$ python -q
>>> import numpy as np
>>> np.set_printoptions(precision=2, suppress=True, linewidth=100)
>>> def tidy(a):
...     return np.round(a, 2) + 0
... 
>>> m1 = np.loadtxt("a.csv", delimiter=",")
>>> print(m1)
[[ 0.8  0.9  0.1  0.7]
 [-0.7 -0.3  2.2 -0.7]
 [-0.1 -0.4  1.8  0.4]]
>>> other = np.array([[2, 0, -3], [1, -3, -1], [-1, 0, 1], [-1, -2, -3]])
>>> print(np.vstack([m1, other.T]).shape)
(6, 4)
>>> print(tidy(np.einsum("ij->j", m1)))
[0.  0.2 4.1 0.4]
>>> print(tidy(np.einsum("ij,ij->i", m1, m1)))
[1.95 5.91 3.57]
>>> gram = m1.T @ m1
>>> print(tidy(gram))
[[ 1.14  0.97 -1.64  1.01]
 [ 0.97  1.06 -1.29  0.68]
 [-1.64 -1.29  8.09 -0.75]
 [ 1.01  0.68 -0.75  1.14]]
>>> print(np.trace(gram), tidy((m1 ** 2).sum()))
11.43 11.43
>>> print((m1 @ m1.T).shape)
(3, 3)
>>> print(tidy(np.linalg.svd(m1, compute_uv=False) ** 2))
[8.89 2.15 0.39]
>>> print(np.allclose(gram, gram.T))
True
>>> print(tidy(np.linalg.eigvalsh(gram)[::-1]))
[8.89 2.15 0.39 0.  ]
>>> mat = np.load("run16.npy")
>>> print(mat)
[[ 5  5  5]
 [ 5 10 10]
 [ 5 10 15]]
>>> r0 = np.array([2, -2, -1])
>>> other = mat + np.outer(r0, np.eye(3)[0])
>>> print(np.linalg.matrix_rank(np.linalg.inv(other) - np.linalg.inv(mat), tol=1e-8))
1
>>> x0 = np.array([-2, -1, -1])
>>> rhs = mat @ x0
>>> coef, lr = np.zeros(3), 1 / np.linalg.norm(mat, 2) ** 2
>>> for i in range(6):
...     coef -= lr * mat.T @ (mat @ coef - rhs)
...     if i % 2 == 0: print(i, round(np.linalg.norm(mat @ coef - rhs), 2))
... 
0 4.01
2 3.89
4 3.77
>>> print(tidy(np.linalg.cond(mat)))
16.39
>>> print(tidy(coef))
[-0.74 -1.2  -1.4 ]
>>> other = np.linalg.inv(mat)
>>> print(tidy(np.linalg.det(mat) * np.linalg.det(other)))
1.0
>>> print(tidy(np.linalg.cond(mat)))
16.39
>>> print(tidy(np.linalg.slogdet(mat)[0]))
1.0
>>> print(tidy(np.linalg.det(mat) * other))
[[ 50. -25.   0.]
 [-25.  50. -25.]
 [  0. -25.  25.]]
>>> print(tidy(np.linalg.inv(other)))
[[ 5.  5.  5.]
 [ 5. 10. 10.]
 [ 5. 10. 15.]]
>>> print(tidy(mat @ other))
[[1. 0. 0.]
 [0. 1. 0.]
 [0. 0. 1.]]
>>> r0 = np.array([1, -2, 1])
>>> feats = 4 * np.eye(3) + np.outer(r0, r0)
>>> print(feats)
[[ 5. -2.  1.]
 [-2.  8. -2.]
 [ 1. -2.  5.]]
>>> x0 = np.ones(3)
>>> for _ in range(3):
...     x0 = feats @ x0
...     x0 /= np.linalg.norm(x0)
...     print(round(x0 @ feats @ x0, 2))
... 
4.0
4.0
4.0
>>> print(tidy(np.linalg.eigvalsh(feats)[-1]))
10.0
>>> def softmax(z):
...     e = np.exp(z - z.max(axis=-1, keepdims=True))
...     return e / e.sum(axis=-1, keepdims=True)
... 
>>> print(tidy(softmax(feats).sum(axis=1)))
[1. 1. 1.]
>>> print(tidy(softmax(feats[2] + 2)))
[0.02 0.   0.98]
>>> scores = feats @ feats.T / np.sqrt(3)
>>> print(tidy(softmax(scores + np.triu(np.full(scores.shape, -np.inf), 1))))
[[1. 0. 0.]
 [0. 1. 0.]
 [0. 0. 1.]]
>>> print(tidy(softmax(scores)))
[[1. 0. 0.]
 [0. 1. 0.]
 [0. 0. 1.]]
>>> rng = np.random.default_rng(120)
>>> other = feats + rng.integers(-2, 3, (3, 1)) @ rng.integers(-2, 3, (1, 3))
>>> print(other)
[[ 7. -2.  2.]
 [-6.  8. -4.]
 [ 3. -2.  6.]]
>>> print(tidy(np.linalg.svd(other - feats, compute_uv=False)))
[5.48 0.   0.  ]
>>> print(np.linalg.matrix_rank(other - feats, tol=1e-8))
1
>>> x0 = np.ones(3)
>>> for _ in range(3):
...     x0 = mat @ x0
...     x0 /= np.linalg.norm(x0)
...     print(round(x0 @ mat @ x0, 2))
... 
25.21
25.24
25.24
>>> print(tidy(x0))
[0.33 0.59 0.74]
>>> K = np.load("dump.npy")
>>> print(K)
[[ 1  1 10]
 [-3 -3  6]
 [ 1  1 10]]
>>> lab = rng.permutation(3)
>>> print(lab)
[1 0 2]
>>> other = K[lab][:, lab]
>>> print(np.diag(other))
[-3  1 10]
>>> print(tidy(np.linalg.det(other)), tidy(np.linalg.det(K[lab])))
0.0 0.0
>>> print(tidy(np.sort(np.abs(np.linalg.eigvals(other)))))
[ 0.    3.21 11.21]
>>> print(np.trace(other))
8
>>> left, sv, Vh = np.linalg.svd(K)
>>> print(np.argmax(sv[:-1] / (sv[1:] + 1e-6)) + 1)
2
>>> other = left[:, :2] @ np.diag(sv[:2]) @ Vh[:2]
>>> print(tidy(np.linalg.norm(K - other, 2)), tidy(sv[2]))
0.0 0.0
>>> print(tidy(np.linalg.norm(K - other) / np.linalg.norm(K)))
0.0
>>> w1 = np.array([[0, 5], [4, -7], [3, -2]])
>>> coef = np.array([3, 1])
>>> H = np.maximum(K @ w1 + coef, 0)
>>> print((H > 0).mean(axis=0))
[1. 0.]
>>> print((H > 0).astype(int))
[[1 0]
 [1 0]
 [1 0]]
>>> Z = np.array([[0, 2], [-2, -1]])
>>> print((H @ Z).round(6).argmax(axis=1))
[1 1 1]
>>> print(np.linalg.lstsq(K[:-1].T, K[-1])[2])
2
>>> print(np.unique(K.round(6), axis=0).shape)
(2, 3)
>>> print(tidy(K @ np.linalg.pinv(K) @ K))
[[ 1.  1. 10.]
 [-3. -3.  6.]
 [ 1.  1. 10.]]
>>> print(np.abs(np.diag(np.linalg.qr(K)[1])) > 1e-9)
[ True False  True]
>>> print(np.allclose(K[:-1].T @ np.linalg.lstsq(K[:-1].T, K[-1])[0], K[-1]))
True
>>> print(tidy(np.trace(np.linalg.pinv(K) @ K)))
2.0
>>> print(tidy(np.linalg.norm(K, 2) / np.linalg.norm(K)))
0.96
>>> print(np.linalg.cond(K) > 100)
True
>>> J = np.load("x.npy")
>>> print(J)
[[1 1 1 1]
 [1 2 1 2]
 [1 1 1 1]
 [1 2 1 2]]
>>> r = np.linalg.matrix_rank(J)
>>> print(r)
2
>>> ns = np.linalg.svd(J)[2][r:].T
>>> print(ns.shape)
(4, 2)
>>> print(tidy(J @ ns))
[[0. 0.]
 [0. 0.]
 [0. 0.]
 [0. 0.]]
>>> print(tidy(ns @ ns.T))
[[ 0.5  0.  -0.5  0. ]
 [ 0.   0.5  0.  -0.5]
 [-0.5  0.   0.5  0. ]
 [ 0.  -0.5  0.   0.5]]
>>> print([int(np.linalg.matrix_rank(J[:, :j + 1])) for j in range(4)])
[1, 2, 2, 2]
>>> A = np.loadtxt("m.csv", delimiter=",")
>>> print(A)
[[0. 0. 0.]
 [1. 4. 0.]
 [0. 2. 2.]]
>>> other = J[0, 0] * J[1:] - np.outer(J[1:, 0], J[0])
>>> print(other)
[[0 1 0 1]
 [0 0 0 0]
 [0 1 0 1]]
>>> print(np.linalg.matrix_rank(other), np.linalg.matrix_rank(J))
1 2
>>> print(np.flatnonzero(~other.round(6).any(axis=1)))
[1]
>>> print(tidy(np.sort(np.abs(np.linalg.eigvals(A)))))
[0. 2. 4.]
>>> print((A - A.T) / 2)
[[ 0.  -0.5  0. ]
 [ 0.5  0.  -1. ]
 [ 0.   1.   0. ]]
>>> print(tidy(np.linalg.det(A)))
0.0
>>> print(tidy(np.abs(np.linalg.eigvals(A)).max()))
4.0
>>> print(np.allclose(A, A.T))
False
>>> print(tidy(np.linalg.matrix_power(A, 3)))
[[ 0.  0.  0.]
 [16. 64.  0.]
 [12. 56.  8.]]
>>> print(np.allclose(A @ A.T, A.T @ A))
False
>>> print((A + A.T) / 2)
[[0.  0.5 0. ]
 [0.5 4.  1. ]
 [0.  1.  2. ]]
>>> x0 = np.array([0, 1, 0])
>>> a = np.maximum(A @ x0, 0)
>>> print(a)
[0. 4. 2.]
>>> print(tidy(np.tanh(A @ x0)))
[0.   1.   0.96]
>>> print(np.flatnonzero(a > 1e-9))
[1 2]
>>> print(A * (a > 1e-9)[:, None])
[[0. 0. 0.]
 [1. 4. 0.]
 [0. 2. 2.]]
>>> arr = np.load("case2.npy")
>>> print(arr)
[[ 5  4  2]
 [ 4  4  2]
 [ 4  4  4]
 [-7 -8 -4]]
>>> T = np.stack([arr, -3 * arr, arr[::-1]])
>>> print(T.sum(axis=0))
[[-17 -16  -8]
 [ -4  -4   0]
 [ -4  -4  -6]
 [ 19  20  10]]
>>> print(np.einsum("bij,cij->bc", T, T))
[[ 258 -774  -70]
 [-774 2322  210]
 [ -70  210  258]]
>>> print(np.linalg.matrix_rank(T.reshape(3, -1)))
2
>>> print((T @ arr.T).shape)
(3, 4, 4)
>>> E = np.array([[-0.6, -1.2, 1.1],
...     [-0.1, -0.1, -0.7],
...     [1.1, 0.4, -1.1],
...     [-0.2, 0.0, 1.2],
...     [0.8, -0.1, -0.3],
...     [0.5, -0.8, -0.9],
...     [-1.3, -1.1, -0.1],
...     [0.8, -0.9, 0.3],
...     [-2.0, -0.1, 1.5],
...     [0.9, -2.1, 0.5],
...     [-1.1, 0.7, 1.4],
...     [3.0, 4.0, 1.5],
...     [0.2, 1.2, 0.7],
...     [-2.2, 1.2, -1.3]])
>>> other = np.array([[1, 1], [2, 5]])
>>> Z = np.kron(other, m1)
>>> print(Z.shape)
(6, 8)
>>> print(np.linalg.matrix_rank(Z))
6
>>> print(Z)
[[ 0.8  0.9  0.1  0.7  0.8  0.9  0.1  0.7]
 [-0.7 -0.3  2.2 -0.7 -0.7 -0.3  2.2 -0.7]
 [-0.1 -0.4  1.8  0.4 -0.1 -0.4  1.8  0.4]
 [ 1.6  1.8  0.2  1.4  4.   4.5  0.5  3.5]
 [-1.4 -0.6  4.4 -1.4 -3.5 -1.5 11.  -3.5]
 [-0.2 -0.8  3.6  0.8 -0.5 -2.   9.   2. ]]
>>> x0 = np.array([-9, -5, 6, 3, -8, 9, 6, -8])
>>> a = np.maximum(Z @ x0, 0)
>>> print(tidy(np.tanh(Z @ x0)))
[-1.  1.  1. -1.  1.  1.]
>>> print(tidy(a))
[  0.   40.6  19.7   0.  146.3  53.8]
>>> print(np.flatnonzero(a > 1e-9))
[1 2 4 5]
>>> print(Z * (a > 1e-9)[:, None])
[[ 0.   0.   0.   0.   0.   0.   0.   0. ]
 [-0.7 -0.3  2.2 -0.7 -0.7 -0.3  2.2 -0.7]
 [-0.1 -0.4  1.8  0.4 -0.1 -0.4  1.8  0.4]
 [ 0.   0.   0.   0.   0.   0.   0.   0. ]
 [-1.4 -0.6  4.4 -1.4 -3.5 -1.5 11.  -3.5]
 [-0.2 -0.8  3.6  0.8 -0.5 -2.   9.   2. ]]
>>> Xs = E - E.mean(axis=0)
>>> vecs = np.linalg.svd(Xs)[2][:1]
>>> other = Xs - Xs @ vecs.T @ vecs
>>> print(tidy(np.cov(Xs @ vecs.T, rowvar=False)))
2.74
>>> print(tidy(np.linalg.norm(other) / np.linalg.norm(Xs)))
0.68
>>> print(tidy((Xs @ vecs.T).std(axis=0)))
[1.6]
>>> print(tidy(other.std(axis=0)))
[0.89 0.7  0.94]
>>> other = E + rng.integers(-2, 3, (14, 1)) @ rng.integers(-2, 3, (1, 3))
>>> print(tidy(other))
[[-0.6 -1.2  1.1]
 [-0.1 -0.1 -0.7]
 [-0.9  0.4 -2.1]
 [-0.2  0.   1.2]
 [-1.2 -0.1 -1.3]
 [ 0.5 -0.8 -0.9]
 [ 2.7 -1.1  1.9]
 [-1.2 -0.9 -0.7]
 [-4.  -0.1  0.5]
 [ 4.9 -2.1  2.5]
 [-3.1  0.7  0.4]
 [ 5.   4.   2.5]
 [ 0.2  1.2  0.7]
 [-6.2  1.2 -3.3]]
>>> print(np.linalg.matrix_rank(other - E, tol=1e-8))
1
>>> print(tidy(np.linalg.svd(other - E, compute_uv=False)))
[9.49 0.   0.  ]
>>> print(tidy(other - E))
[[ 0.  0.  0.]
 [ 0.  0.  0.]
 [-2.  0. -1.]
 [ 0.  0.  0.]
 [-2.  0. -1.]
 [ 0.  0.  0.]
 [ 4.  0.  2.]
 [-2.  0. -1.]
 [-2.  0. -1.]
 [ 4.  0.  2.]
 [-2.  0. -1.]
 [ 2.  0.  1.]
 [ 0.  0.  0.]
 [-4.  0. -2.]]
>>> gram = np.cov(other, rowvar=False)
>>> print(tidy(np.corrcoef(other[:, 1], other[:, 2])[0, 1]))
-0.03
>>> print(gram.shape)
(3, 3)
>>> print(np.argsort(-other.std(axis=0).round(6), kind="stable"))
[0 2 1]
>>> print(tidy(np.median(other, axis=0)))
[-0.4  -0.1   0.45]
>>> print(tidy(other.std(axis=0)))
[2.97 1.41 1.65]
